% ipython --no-banner

In [1]: import numpy as np

In [2]: import numpy.linalg as la

In [3]: np.set_printoptions(precision=3, suppress=True, linewidth=140)

In [4]: r0 = np.array([2, 0, 0])

In [5]: E = np.array([np.roll(r0, i) for i in range(3)])

In [6]: print(E)
[[2 0 0]
 [0 2 0]
 [0 0 2]]

In [7]: evals, vecs = la.eigh(E)

In [8]: x0 = np.array([-1, -2, 1])

In [9]: x0 @ E @ x0
Out[9]: np.int64(12)

In [10]: vecs * np.maximum(evals, 0) @ vecs.T
Out[10]: 
array([[2., 0., 0.],
       [0., 2., 0.],
       [0., 0., 2.]])

In [11]: x0 @ E @ x0 / (x0 @ x0), evals[0], evals[-1]
Out[11]: (np.float64(2.0), np.float64(2.0), np.float64(2.0))

In [12]: rng = np.random.default_rng(378698)

In [13]: idx = rng.permutation(3)

In [14]: idx
Out[14]: array([0, 2, 1])

In [15]: B = E[idx][:, idx]

In [16]: np.trace(B)
Out[16]: np.int64(6)

In [17]: print(round(la.det(B), 3), round(la.det(E[idx]), 3))
8.0 -8.0

In [18]: B
Out[18]: 
array([[2, 0, 0],
       [0, 2, 0],
       [0, 0, 2]])

In [19]: la.eigvals(E)
Out[19]: array([2., 2., 2.])

In [20]: print(np.round(la.det(E.T), 3))
8.0

In [21]: np.poly(E)
Out[21]: array([ 1., -6., 12., -8.])

In [22]: np.einsum("ij,ji->", E, E)
Out[22]: np.int64(12)

In [23]: la.matrix_power(E, 2)
Out[23]: 
array([[4, 0, 0],
       [0, 4, 0],
       [0, 0, 4]])

In [24]: assert E == E.T
Traceback (most recent call last):
  Cell In[24], line 1
    assert E == E.T
ValueError: The truth value of an array with more than one element is ambiguous. Use a.any() or a.all()


In [25]: print((E + E.T) / 2)
[[2. 0. 0.]
 [0. 2. 0.]
 [0. 0. 2.]]

In [26]: E @ E
Out[26]: 
array([[4, 0, 0],
       [0, 4, 0],
       [0, 0, 4]])

In [27]: blk = np.stack([E, -2 * E, E[::-1]])

In [28]: (blk @ E.T).shape
Out[28]: (3, 3, 3)

In [29]: la.det(blk)
Out[29]: array([  8., -64.,  -8.])

In [30]: la.norm(blk, axis=(1, 2))
Out[30]: array([3.464, 6.928, 3.464])

In [31]: print(la.matrix_rank(blk.reshape(3, -1)))
2

In [32]: blk.shape
Out[32]: (3, 3, 3)

In [33]: arr = np.loadtxt("block3.csv", delimiter=",")

In [34]: arr
Out[34]: 
array([[1., 0., 0.],
       [0., 0., 1.],
       [0., 1., 0.]])

In [35]: evals, vecs = la.eigvalsh(arr)
Traceback (most recent call last):
  Cell In[35], line 1
    evals, vecs = la.eigvalsh(arr)
ValueError: too many values to unpack (expected 2)


In [36]: evals, vecs = la.eigh(arr)

In [37]: la.eigvalsh(arr + 2 * np.eye(3))
Out[37]: array([1., 3., 3.])

In [38]: evals, vecs = la.eigh(E)

In [39]: la.eigvalsh(E @ E)
Out[39]: array([4., 4., 4.])

In [40]: evals
Out[40]: array([2., 2., 2.])

In [41]: (evals > 1e-8).sum(), (evals < -1e-8).sum()
Out[41]: (np.int64(3), np.int64(0))

In [42]: la.svd(E, compute_uv=False)
Out[42]: array([2., 2., 2.])

In [43]: print(evals.sum(), np.trace(E))
6.0 6

In [44]: print(np.unique(evals.round(6) + 0, return_counts=True)[1])
[3]

In [45]: vecs.T @ vecs
Out[45]: 
array([[1., 0., 0.],
       [0., 1., 0.],
       [0., 0., 1.]])

In [46]: vecs.T @ E @ vecs
Out[46]: 
array([[2., 0., 0.],
       [0., 2., 0.],
       [0., 0., 2.]])

In [47]: def softmax(z):
    ...:     e = np.exp(z - z.max(axis=-1, keepdims=True))
    ...:     return e / e.sum(axis=-1, keepdims=True)
    ...: 

In [48]: softmax(arr[2] + -2)
Out[48]: array([0.212, 0.576, 0.212])

In [49]: att = arr @ arr.T / np.sqrt(3)

In [50]: softmax(att).round(6).argmax(axis=1)
Out[50]: array([0, 1, 2])

In [51]: softmax(att)[2] @ arr
Out[51]: array([0.264, 0.471, 0.264])

In [52]: P = np.triu(np.array([[-1, 1, 2], [0, 0, 2], [0, 1, 1]]), 1) + np.eye(3)

In [53]: B = P @ arr @ la.inv(P)

In [54]: la.matrix_rank(B)
Out[54]: np.int64(3)

In [55]: B
Out[55]: 
array([[ 1.,  1., -3.],
       [ 0.,  2., -3.],
       [ 0.,  1., -2.]])

In [56]: print(P @ arr - arr @ P)
[[ 0.  1. -1.]
 [ 0.  2.  0.]
 [ 0.  0. -2.]]

In [57]: np.trace(B), np.trace(arr)
Out[57]: (np.float64(1.0), np.float64(1.0))

In [58]: print(np.poly(B))
[ 1. -1. -1.  1.]

In [59]: m1 = np.load("arr.npy")

In [60]: m1
Out[60]: 
array([[1.   , 0.9  , 0.81 , 0.729],
       [0.9  , 1.   , 0.9  , 0.81 ],
       [0.81 , 0.9  , 1.   , 0.9  ],
       [0.729, 0.81 , 0.9  , 1.   ]])

In [61]: # symmetric

In [62]: x0 = np.ones(4)

In [63]: for _ in range(7):
    ...:     x0 = m1 @ x0
    ...:     x0 /= la.norm(x0)
    ...:     print(round(x0 @ m1 @ x0, 3))
    ...: 
3.527
3.527
3.527
3.527
3.527
3.527
3.527

In [64]: round(la.eigvalsh(m1)[-1], 3)
Out[64]: np.float64(3.527)

In [65]: x0
Out[65]: array([0.487, 0.512, 0.512, 0.487])

In [66]: data = np.load("x.npy")

In [67]: data
Out[67]: 
array([[ 0.002, -0.05 ],
       [-0.05 ,  0.998]])

In [68]: # applying it twice changes nothing

In [69]: evals, vecs = la.eigh(data)

In [70]: print(vecs @ np.diag(evals) @ vecs.T)
[[ 0.002 -0.05 ]
 [-0.05   0.998]]

In [71]: la.eigvalsh(data + -3 * np.eye(2))
Out[71]: array([-3., -2.])

In [72]: print(np.round(vecs.T @ data @ vecs, 3) + 0)
[[0. 0.]
 [0. 1.]]

In [73]: print(np.abs(vecs[:, -1]))
[0.05  0.999]

In [74]: print(evals.round(3) + 0)
[0. 1.]

In [75]: rank = la.matrix_rank(data)

In [76]: rank
Out[76]: np.int64(1)

In [77]: ns = la.svd(data)[2][rank:].T

In [78]: [int(la.matrix_rank(np.delete(data, i, axis=0))) for i in range(2)]
Out[78]: [1, 1]

In [79]: data @ ns
Out[79]: 
array([[0.],
       [0.]])

In [80]: ns @ ns.T
Out[80]: 
array([[0.998, 0.05 ],
       [0.05 , 0.002]])

In [81]: [int(la.matrix_rank(data[:i])) for i in range(1, len(data) + 1)]
Out[81]: [1, 1]

In [82]: la.lstsq(data[:-1].T, data[-1])[2]
Out[82]: np.int32(1)

In [83]: np.round(np.trace(la.pinv(data) @ data), 3)
Out[83]: np.float64(1.0)

In [84]: data @ la.pinv(data) @ data
Out[84]: 
array([[ 0.002, -0.05 ],
       [-0.05 ,  0.998]])

In [85]: np.argsort(-la.norm(data, axis=0).round(6), kind="stable")[:3]
Out[85]: array([1, 0])

In [86]: print(la.matrix_rank(data, rtol=0.1))
1

In [87]: J = np.load("m.npy")

In [88]: print(J)
[[1 2 0]
 [2 4 0]
 [0 0 0]]

In [89]: # null space of dimension 2

In [90]: U, s, VT = la.svd(J)

In [91]: s.round(3) + 0
Out[91]: array([5., 0., 0.])

In [92]: print(np.argmax(s[:-1] / (s[1:] + 1e-6)) + 1)
1

In [93]: B = U[:, :1] @ np.diag(s[:1]) @ VT[:1]

In [94]: round(la.norm(J - B, 2), 3), round(float(s[1]), 3)
Out[94]: (np.float64(0.0), 0.0)

In [95]: round(np.abs(J - B).max(), 3)
Out[95]: np.float64(0.0)

In [96]: B = J[0, 0] * J[1:] - np.outer(J[1:, 0], J[0])

In [97]: B
Out[97]: 
array([[0, 0, 0],
       [0, 0, 0]])

In [98]: la.matrix_rank(B), la.matrix_rank(J)
Out[98]: (np.int64(0), np.int64(1))

In [99]: J[:, 0] / J[0, 0]
Out[99]: array([1., 2., 0.])

In [100]: np.flatnonzero(~B.round(6).any(axis=1))
Out[100]: array([0, 1])

In [101]: A = np.tanh(np.array([[1.3, -0.8],
     ...:     [0.9, 1.2],
     ...:     [-0.2, -0.7],
     ...:     [1.4, -0.6],
     ...:     [1.5, 0.7],
     ...:     [0.9, 0.5],
     ...:     [0.0, 0.3],
     ...:     [-1.0, -0.5],
     ...:     [0.5, -0.1],
     ...:     [0.0, -0.3],
     ...:     [-1.1, -0.7],
     ...:     [-0.5, -0.5],
     ...:     [-0.5, 0.8],
     ...:     [0.2, -0.4],
     ...:     [0.2, -0.1],
     ...:     [-0.2, -1.1],
     ...:     [1.6, 0.0]]) @ np.array([[-0.6, 1.1, -0.1], [-0.2, -0.1, -1.6]]))

In [102]: A
Out[102]: 
array([[-0.551,  0.907,  0.818],
       [-0.653,  0.701, -0.965],
       [ 0.254, -0.149,  0.814],
       [-0.617,  0.922,  0.675],
       [-0.778,  0.919, -0.854],
       [-0.565,  0.735, -0.711],
       [-0.06 , -0.03 , -0.446],
       [ 0.604, -0.782,  0.716],
       [-0.273,  0.508,  0.11 ],
       [ 0.06 ,  0.03 ,  0.446],
       [ 0.664, -0.814,  0.843],
       [ 0.38 , -0.462,  0.691],
       [ 0.139, -0.558, -0.843],
       [-0.04 ,  0.254,  0.551],
       [-0.1  ,  0.226,  0.139],
       [ 0.327, -0.11 ,  0.945],
       [-0.744,  0.943, -0.159]])

In [103]: B = np.c_[A[:, :1] @ np.array([[0]]), np.array([-5, 2, 1, -2, 5, 5, -5, 1, 0, 3, 5, -1, 5, 2, -5, 4, -5])]

In [104]: B
Out[104]: 
array([[ 0., -5.],
       [ 0.,  2.],
       [ 0.,  1.],
       [ 0., -2.],
       [ 0.,  5.],
       [ 0.,  5.],
       [ 0., -5.],
       [ 0.,  1.],
       [ 0.,  0.],
       [ 0.,  3.],
       [ 0.,  5.],
       [ 0., -1.],
       [ 0.,  5.],
       [ 0.,  2.],
       [ 0., -5.],
       [ 0.,  4.],
       [ 0., -5.]])

In [105]: la.matrix_rank(B)
Out[105]: np.int64(1)

In [106]: print(la.matrix_rank(np.c_[A, B]))
4

In [107]: Xc = A - A.mean(axis=0)

In [108]: vecs = la.svd(Xc)[2][:2]

In [109]: B = Xc - Xc @ vecs.T @ vecs

In [110]: print(np.round(np.cov(Xc @ vecs.T, rowvar=False), 3) + 0)
[[0.769 0.   ]
 [0.    0.303]]

In [111]: (Xc @ vecs.T).std(axis=0)
Out[111]: array([0.851, 0.534])

In [112]: print(round(la.norm(B) / la.norm(Xc), 3))
0.045

In [113]: r0, v = E[1], E[0]

In [114]: print(r0 @ r0)
4

In [115]: pr = (r0 @ v) / (r0 @ r0) * r0

In [116]: pr
Out[116]: array([0., 0., 0.])

In [117]: np.outer(r0, v)
Out[117]: 
array([[0, 0, 0],
       [4, 0, 0],
       [0, 0, 0]])

In [118]: d = la.norm(A[:, None] - A[None], axis=-1)

In [119]: d[:5, :5]
Out[119]: 
array([[0.   , 1.797, 1.328, 0.158, 1.687],
       [1.797, 0.   , 2.17 , 1.655, 0.274],
       [1.328, 2.17 , 0.   , 1.387, 2.233],
       [0.158, 1.655, 1.387, 0.   , 1.537],
       [1.687, 0.274, 2.233, 1.537, 0.   ]])

In [120]: np.flatnonzero(d[4] < d.mean() / 2)
Out[120]: array([1, 4, 5])

In [121]: q, R = la.qr(A)

In [122]: print(np.round(q.T @ q, 3) + 0)
[[1. 0. 0.]
 [0. 1. 0.]
 [0. 0. 1.]]

In [123]: np.abs(np.diag(R))
Out[123]: array([1.955, 0.674, 1.257])

In [124]: R
Out[124]: 
array([[ 1.955, -2.488,  1.324],
       [ 0.   ,  0.674,  2.164],
       [ 0.   ,  0.   , -1.257]])
